% python3 -q
>>> import numpy as np
>>> from numpy import linalg as LA
>>> np.set_printoptions(precision=3, suppress=True, linewidth=100, sign=" ")
>>> W2 = np.array([[-3, -2, -1], [-2, -1, 1], [-2, -1, 3]])
>>> F = np.repeat(W2, 17 // 3, axis=0)
>>> rng = np.random.default_rng(13701)
>>> F = F + 0.02 * rng.normal(size=F.shape)
>>> F
array([[-2.995, -1.976, -0.974],
       [-3.029, -1.972, -0.984],
       [-2.994, -2.006, -1.02 ],
       [-2.97 , -1.976, -0.987],
       [-3.022, -2.003, -1.   ],
       [-2.005, -0.997,  0.995],
       [-2.001, -1.011,  0.991],
       [-1.991, -0.976,  0.979],
       [-2.009, -1.024,  0.967],
       [-2.003, -0.989,  1.025],
       [-2.014, -1.008,  2.986],
       [-2.018, -1.021,  3.006],
       [-1.98 , -1.015,  2.98 ],
       [-1.988, -1.009,  3.035],
       [-1.999, -0.958,  2.979]])
>>> D = LA.norm(F[:, None] - F[None], axis=-1)
>>> (D + 1e9 * np.eye(15)).round(6).argmin(axis=1)
array([  3,   0,   4,   0,   2,   6,   5,   5,   6,   5,  11,  10,  10,  11,  10])
>>> D.shape
(15, 15)
>>> D[:5, :5]
array([[ 0.   ,  0.035,  0.055,  0.029,  0.046],
       [ 0.035,  0.   ,  0.061,  0.06 ,  0.036],
       [ 0.055,  0.061,  0.   ,  0.05 ,  0.035],
       [ 0.029,  0.06 ,  0.05 ,  0.   ,  0.06 ],
       [ 0.046,  0.036,  0.035,  0.06 ,  0.   ]])
>>> lab = F[:, 0] > np.median(F[:, 0])
>>> u = F[lab].mean(axis=0) - F[~lab].mean(axis=0)
>>> u
array([ 0.636,  0.63 ,  1.606])
>>> lab.astype(int)
array([ 0,  0,  0,  0,  0,  1,  1,  1,  0,  1,  0,  0,  1,  1,  1])
>>> (((F - F.mean(axis=0)) @ u > 0) == lab).mean()
np.float64(0.8)
>>> K = np.loadtxt("x.csv", delimiter=",")
>>> print(K)
[[ 1.814 -2.928  7.915]
 [ 1.148 -2.618  5.039]
 [ 4.242 -9.62  20.719]
 [ 1.441 -3.393  8.202]
 [ 1.815 -5.    10.535]
 [ 2.757 -7.481 15.981]
 [ 3.543 -8.887 18.28 ]
 [ 2.511 -5.617 13.08 ]
 [ 0.47  -1.268  3.064]
 [ 1.267 -2.268  5.138]]
>>> G = K.T @ K
>>> np.diag(G)
array([   56.259,   317.73 ,  1491.999])
>>> G
array([[  56.259, -132.775,  288.592],
       [-132.775,  317.73 , -687.205],
       [ 288.592, -687.205, 1491.999]])
>>> LA.matrix_rank(G)
np.int64(3)
>>> LA.eigvalsh(G)[::-1]
array([ 1864.54 ,     1.07 ,     0.379])
>>> D = LA.norm(K[:, None] - K[None], axis=-1)
>>> LA.norm(K, axis=1)
array([  8.632,   5.793,  23.234,   8.992,  11.802,  17.859,  20.632,  14.455,   3.349,   5.757])
>>> (D + 1e9 * np.eye(10)).round(6).argmin(axis=1)
array([ 3,  9,  6,  0,  7,  6,  2,  4,  9,  1])
>>> D.shape
(10, 10)
>>> D[1].round(6).argsort(kind="stable")[:4]
array([ 1,  9,  8,  0])
>>> print(np.flatnonzero(D[1] < D.mean() / 2))
[ 0  1  3  8  9]
>>> D.mean(axis=1).argmax()
np.int64(2)
>>> np.unravel_index(D.round(6).argmax(), D.shape)
(np.int64(2), np.int64(8))
>>> U, sigma, Vh = LA.svd(K)
>>> sigma
array([ 43.18 ,   1.034,   0.616])
>>> np.argmax(sigma[:-1] / (sigma[1:] + 1e-6)) + 1
np.int64(1)
>>> Y = U[:, :1] @ np.diag(sigma[:1]) @ Vh[:1]
>>> np.round(LA.norm(K - Y, 2), 3), round(float(sigma[1]), 3)
(np.float64(1.034), 1.034)
>>> LA.matrix_rank(K, rtol=0.05)
np.int64(1)
>>> print(round(LA.norm(K - Y) / LA.norm(K), 3))
0.028
>>> print(np.argsort(-LA.norm(K, axis=0).round(6), kind="stable")[:3])
[ 2  1  0]
>>> [round(float(x), 3) for x in LA.svd(K, compute_uv=False)[:3]]
[43.18, 1.034, 0.616]
>>> LA.matrix_rank(K, rtol=0.1)
np.int64(1)
>>> print(round(np.log10(LA.cond(K))))
2
>>> Y = K / LA.norm(K, axis=1, keepdims=True)
>>> G = Y @ Y.T
>>> (G - 2 * np.eye(10)).round(6).argmax(axis=1)
array([ 9,  6,  6,  7,  5,  4,  4,  3,  3,  2])
>>> (np.abs(G) > 0.9).astype(int)
array([[ 1,  1,  1,  1,  1,  1,  1,  1,  1,  1],
       [ 1,  1,  1,  1,  1,  1,  1,  1,  1,  1],
       [ 1,  1,  1,  1,  1,  1,  1,  1,  1,  1],
       [ 1,  1,  1,  1,  1,  1,  1,  1,  1,  1],
       [ 1,  1,  1,  1,  1,  1,  1,  1,  1,  1],
       [ 1,  1,  1,  1,  1,  1,  1,  1,  1,  1],
       [ 1,  1,  1,  1,  1,  1,  1,  1,  1,  1],
       [ 1,  1,  1,  1,  1,  1,  1,  1,  1,  1],
       [ 1,  1,  1,  1,  1,  1,  1,  1,  1,  1],
       [ 1,  1,  1,  1,  1,  1,  1,  1,  1,  1]])
>>> mat = np.load("a.npy")
>>> mat
array([[ 7., -2.,  3., -1.],
       [ 6.,  0.,  5., -2.],
       [ 0.,  0.,  3.,  0.],
       [ 6., -2.,  5.,  0.]])
>>> lab = rng.permutation(4)
>>> lab
array([ 0,  2,  1,  3])
>>> Y = mat[lab][:, lab]
>>> np.diag(Y)
array([ 7.,  3.,  0.,  0.])
>>> np.trace(Y)
np.float64(10.0)
>>> print(round(LA.det(Y), 3), round(float(LA.det(mat[lab])), 3))
24.0 -24.0
>>> np.allclose(Y, mat)
False
>>> blk = np.stack([mat, -3 * mat, mat[::-1]])
>>> blk.sum(axis=0)
array([[ -8.,   2.,  -1.,   2.],
       [-12.,   0.,  -7.,   4.],
       [  6.,   0.,  -1.,  -2.],
       [ -5.,   2.,  -7.,  -1.]])
>>> LA.norm(blk, axis=(1, 2))
array([ 14.213,  42.638,  14.213])
>>> X = np.array([[0, 1], [1, 0]])
>>> print(np.sort(np.abs(LA.eigvals(X)))[::-1])
[ 1.  1.]
>>> X @ np.ones(2)
array([ 1.,  1.])
>>> X.sum(axis=1)
array([ 1,  1])
>>> p = np.eye(2)[1]
>>> for _ in range(6):
...     p = p @ X
...     print(p.round(3))
... 
[ 1.  0.]
[ 0.  1.]
[ 1.  0.]
[ 0.  1.]
[ 1.  0.]
[ 0.  1.]
